$ python -q
>>> import numpy as np
>>> from numpy import linalg as LA
>>> np.set_printoptions(suppress=True, linewidth=100)
>>> rnd = lambda a: np.round(a, 1) + 0
>>> A = np.load("dump.npy")
>>> A
array([[  3,  -3,  -5,  -5,   4,  -5,  -3,   4,  -4],
       [  4,  -1,  -7,  -3,   6, -10,  -6,   2,  -3],
       [  5,  -1, -10,  -4,   7,  -6,  -5,   4,  -3],
       [  0,  -2, -10,  -8,   8, -10,  -4,   7,   2],
       [ -3,   1,  -9,  -9,   5, -13,  -6,   6,   1],
       [ -7,  -4,  -8,  -9,   8, -11,  -3,   7,  -3],
       [ -9,  -9,  -4, -11,   6, -10,   2,   9,   2],
       [-11,  -6,   0, -10,   3, -12,   0,  14,   1],
       [ -9,  -7,   2, -14,   4,  -7,   0,  16,  -1],
       [ -4,  -3,   4, -19,   2, -12,   0,  16,  -4],
       [ -5,  -5,   1, -18,   7,  -7,   0,  19,  -2],
       [ -9,  -7,   5, -15,   8,  -9,  -1,  19,  -3],
       [-14, -12,   5, -20,   7, -12,  -4,  16,  -3],
       [-13, -10,   4, -18,   6, -10,  -6,  11,  -1],
       [ -8,  -6,   4, -13,   7, -15,  -5,  14,   4],
       [ -9,  -7,  -1, -10,  12, -20,  -9,  16,   7],
       [ -6,  -2,  -1, -12,  17, -16,  -5,  11,   6],
       [ -1,   1,  -6,  -9,  12, -11,  -2,   7,   9],
       [  2,   6,  -3,  -6,  11, -13,  -4,  12,  11],
       [  3,  10,  -3,  -4,   6, -16,  -1,  12,   7],
       [  1,   9,  -5,  -2,   9, -20,  -1,  16,   3],
       [ -3,   5, -10,  -7,   8, -21,  -5,  17,   6],
       [ -6,   7,  -7, -12,   5, -20,  -5,  22,  10],
       [ -8,  10, -10,  -9,   1, -16,  -4,  25,   5],
       [ -5,  10,  -8,  -5,  -4, -16,  -8,  28,   2],
       [ -7,   9, -11, -10,  -1, -11, -13,  25,   2],
       [-11,   6, -12, -15,  -4,  -8, -15,  20,  -1],
       [-15,   9, -17, -19,  -9,  -6, -16,  22,   0],
       [-20,   6, -18, -21,  -4,  -3, -12,  25,   1],
       [-19,   8, -18, -16,  -2,  -4, -14,  30,   6]])
>>> Xs = A - A.mean(axis=0)
>>> left, s, vt = LA.svd(Xs, full_matrices=False)
>>> rnd(vt[0] * np.sign(vt[0, np.abs(vt[0]).argmax()]))
array([-0.4,  0.4, -0.4, -0.2, -0.4,  0.1, -0.3,  0.5,  0. ])
>>> rnd(np.abs(vt[-1]))
array([0.5, 0.6, 0.3, 0.2, 0.3, 0.1, 0. , 0.2, 0.3])
>>> np.abs(vt[0]).argmax()
np.int64(7)
>>> C = A[[10, 4]].astype(float)
>>> for _ in range(5):
...     labels = LA.norm(A[:, None] - C, axis=-1).argmin(axis=1)
...     C = np.array([A[labels == j].mean(axis=0) for j in range(2)])
... 
>>> labels
array([1, 1, 1, 1, 1, 1, 0, 0, 0, 0, 0, 0, 0, 0, 0, 0, 1, 1, 1, 1, 1, 1, 1, 1, 1, 1, 1, 1, 0, 0])
>>> np.bincount(labels)
array([12, 18])
>>> np.abs(C[1] - C[0]).argmax()
np.int64(1)
>>> rnd(C[1] - C[0])
array([ 7.8,  8.7, -6.6,  7.2,  0.3, -2.6, -1.8, -3.4,  2.2])
>>> m1 = np.load("test18.npy")
>>> m1
array([[-4, -1, -1,  1],
       [-1,  4,  1,  0],
       [-1,  1, -2,  1],
       [ 1,  0,  1,  2]])
>>> # symmetric, so the eigenvalues are real
>>> w, evecs = LA.eig(m1)
>>> rnd(np.sort(LA.eigvals(m1.T)))
array([-4.7, -1.9,  2.3,  4.3])
>>> w, evecs = LA.eigh(m1)
>>> x0 = np.array([-5, -2, 3, 2])
>>> np.abs(m1).sum(axis=1).max(), rnd(np.abs(w).max())
(np.int64(7), np.float64(4.7))
>>> rnd(evecs * np.abs(w) @ evecs.T)
array([[ 4.2, -0.2,  0.9, -0.4],
       [-0.2,  4.2,  0.5,  0. ],
       [ 0.9,  0.5,  2.4, -0.1],
       [-0.4,  0. , -0.1,  2.4]])
>>> rnd(evecs * np.maximum(w, 0) @ evecs.T)
array([[ 0.1, -0.6,  0. ,  0.3],
       [-0.6,  4.1,  0.7,  0. ],
       [ 0. ,  0.7,  0.2,  0.4],
       [ 0.3,  0. ,  0.4,  2.2]])
>>> (np.sign(evecs[:, -1].round(6)) == np.sign(evecs[0, -1].round(6))).astype(int)
array([1, 0, 0, 0])
>>> rng = np.random.default_rng(39832)
>>> labels = rng.permutation(4)
>>> other = m1[:, labels] * rng.choice([-1, 1], 4)
>>> other
array([[-1, -4, -1, -1],
       [ 1, -1,  4,  0],
       [-2, -1,  1, -1],
       [ 1,  1,  0, -2]])
>>> left, _, vt = LA.svd(m1.T @ other)
>>> labels
array([2, 0, 1, 3])
>>> np.allclose(other @ other.T, other.T @ other)
False
>>> assert other == other.T
Traceback (most recent call last):
  File "<python-input-35>", line 1, in <module>
    assert other == other.T
           ^^^^^^^^^^^^^^^^
ValueError: The truth value of an array with more than one element is ambiguous. Use a.any() or a.all()
>>> J = np.load("w.npy")
>>> J
array([[ 7,  0, -2],
       [ 1,  7, -3],
       [-3, -2,  5]])
>>> w, evecs = LA.eig(J)
>>> rnd(J @ evecs[:, 0] - w[0] * evecs[:, 0])
array([0., 0., 0.])
>>> rnd(np.sort(LA.eigvals(J @ J)))
array([ 6.4, 44.6, 96. ])
>>> rnd(np.sort(LA.eigvals(LA.inv(J))))
array([0.1, 0.1, 0.4])
>>> rnd(w)
array([9.8, 6.7, 2.5])
>>> rnd(np.prod(w))
np.float64(165.0)
